>>> import numpy as np
>>> np.set_printoptions(suppress=True, linewidth=120)
>>> def rd(a):
...     return np.round(a, 4) + 0
... 
>>> F = np.loadtxt("layer0.csv", delimiter=",")
>>> rd(F)
array([[-0.3487,  0.3422,  0.5458, -0.6807],
       [ 0.3875, -0.5827,  0.7101,  0.078 ],
       [-0.5425, -0.7328, -0.2714, -0.3082],
       [-0.6587,  0.0796,  0.3523,  0.66  ]])
>>> q = F.astype(float).copy()
>>> for j in range(4):
...     q[:, j] -= q[:, :j] @ (q[:, :j].T @ q[:, j])
...     q[:, j] /= np.linalg.norm(q[:, j])
... 
>>> rd(q.T @ q)
array([[1., 0., 0., 0.],
       [0., 1., 0., 0.],
       [0., 0., 1., 0.],
       [0., 0., 0., 1.]])
>>> rd(q)
array([[-0.3487,  0.3422,  0.5458, -0.6807],
       [ 0.3875, -0.5827,  0.7101,  0.078 ],
       [-0.5425, -0.7328, -0.2714, -0.3082],
       [-0.6587,  0.0796,  0.3523,  0.66  ]])
>>> rd(q.T @ F)
array([[1., 0., 0., 0.],
       [0., 1., 0., 0.],
       [0., 0., 1., 0.],
       [0., 0., 0., 1.]])
>>> K = np.load("w.npy")
>>> K
array([[ 2, -3,  4,  0,  4,  4,  1,  5,  0, -2, -4],
       [ 1, -1,  5, -4,  1,  2, -3, -5,  3, -1,  4],
       [ 2,  2, -5, -2, -4,  4, -5, -1,  1, -4, -1],
       [-4, -3,  4,  0,  4,  4,  3,  0,  0,  5,  4],
       [-1,  2,  0,  0,  5,  4,  1,  5,  4,  4,  2]])
>>> vec = np.array([5, 4, 3, 5, 4, 5, 4, 4, 3, 3, 1])
>>> (K * vec).sum(axis=1)
array([ 60, -12, -37,  47,  93])
>>> (K @ vec).argmax()
np.int64(4)
>>> np.sign((K @ vec).round(6))
array([ 1, -1, -1,  1,  1])
>>> K @ (2 * vec)
array([120, -24, -74,  94, 186])
>>> K @ np.eye(11)[2]
array([ 4.,  5., -5.,  4.,  0.])
>>> K - K[0]
array([[  0,   0,   0,   0,   0,   0,   0,   0,   0,   0,   0],
       [ -1,   2,   1,  -4,  -3,  -2,  -4, -10,   3,   1,   8],
       [  0,   5,  -9,  -2,  -8,   0,  -6,  -6,   1,  -2,   3],
       [ -6,   0,   0,   0,   0,   0,   2,  -5,   0,   7,   8],
       [ -3,   5,  -4,   0,   1,   0,   0,   0,   4,   6,   6]])
>>> rd(np.linalg.norm(K))
np.float64(23.6432)
>>> np.unravel_index(np.abs(K).argmax(), K.shape)
(np.int64(0), np.int64(7))
>>> K.sum(axis=0)
array([ 0, -3,  8, -6, 10, 18, -3,  4,  8,  2,  5])
>>> np.linalg.rank(K)
Traceback (most recent call last):
  File "<python-input-22>", line 1, in <module>
    np.linalg.rank(K)
    ^^^^^^^^^^^^^^
AttributeError: module 'numpy.linalg' has no attribute 'rank'
>>> rd(np.linalg.svd(K, compute_uv=False))
array([15.6702, 11.0472, 10.0063,  8.3922,  4.5662])
>>> K.mean(axis=0)
array([ 0. , -0.6,  1.6, -1.2,  2. ,  3.6, -0.6,  0.8,  1.6,  0.4,  1. ])
>>> np.linalg.matrix_rank(K)
np.int64(5)
>>> np.count_nonzero(K)
np.int64(48)
>>> K.shape
(5, 11)
>>> K[:, 11]
Traceback (most recent call last):
  File "<python-input-28>", line 1, in <module>
    K[:, 11]
    ~^^^^^^^
IndexError: index 11 is out of bounds for axis 1 with size 11
>>> vec = np.array([0, 4, 2, 2, 4, 5, 1, 5, 2, 0, 0])
>>> h1 = np.maximum(K @ vec, 0)
>>> np.maximum(K @ vec, 0) - np.maximum(-K @ vec, 0)
array([ 58, -10, -10,  35,  82])
>>> np.flatnonzero(h1 > 1e-9)
array([0, 3, 4])
>>> np.maximum(K @ (3 * vec), 0)
array([174,   0,   0, 105, 246])
>>> h1
array([58,  0,  0, 35, 82])
>>> K.T @ h1
array([-106, -115,  372,    0,  782,  700,  245,  700,  328,  387,   72])
>>> W0 = np.loadtxt("a.csv", delimiter=",")
>>> W0
array([[ 0.,  2.,  1.,  0.,  0.,  0.,  1., -2.,  2.,  1.,  1.,  1., -1., -2.],
       [ 2.,  2., -2.,  0.,  1., -2.,  0., -1.,  2., -2., -1.,  1.,  2., -2.],
       [-2., -2., -2., -1., -1.,  0., -1., -1., -1.,  2.,  0.,  1., -1., -2.],
       [-2., -1., -2., -2., -2.,  1.,  0.,  2.,  0.,  1., -1.,  0.,  0., -1.],
       [ 0., -1.,  1., -2.,  2., -2., -2., -1.,  1., -1.,  0., -2., -1., -2.],
       [ 2.,  0.,  0.,  1., -1.,  2., -2., -1., -1., -1., -2.,  2.,  2.,  1.],
       [-2.,  2.,  0., -2.,  2.,  1., -2.,  1.,  2.,  0.,  0.,  2.,  2.,  0.],
       [-2.,  2., -2.,  0.,  0., -1.,  1., -2.,  2.,  0.,  2.,  1.,  1.,  0.]])
>>> vec = np.array([3, -9, -3, -5, -4, -6, -9, -6, 7, 2, -3, -7, 6, 2])
>>> (W0 * vec).sum(axis=1)
array([-22.,  22.,  22.,  12.,  53.,  14.,  -4.,  -2.])
>>> W0 @ (2 * vec)
array([-44.,  44.,  44.,  24., 106.,  28.,  -8.,  -4.])
>>> np.sign((W0 @ vec).round(6))
array([-1.,  1.,  1.,  1.,  1.,  1., -1., -1.])
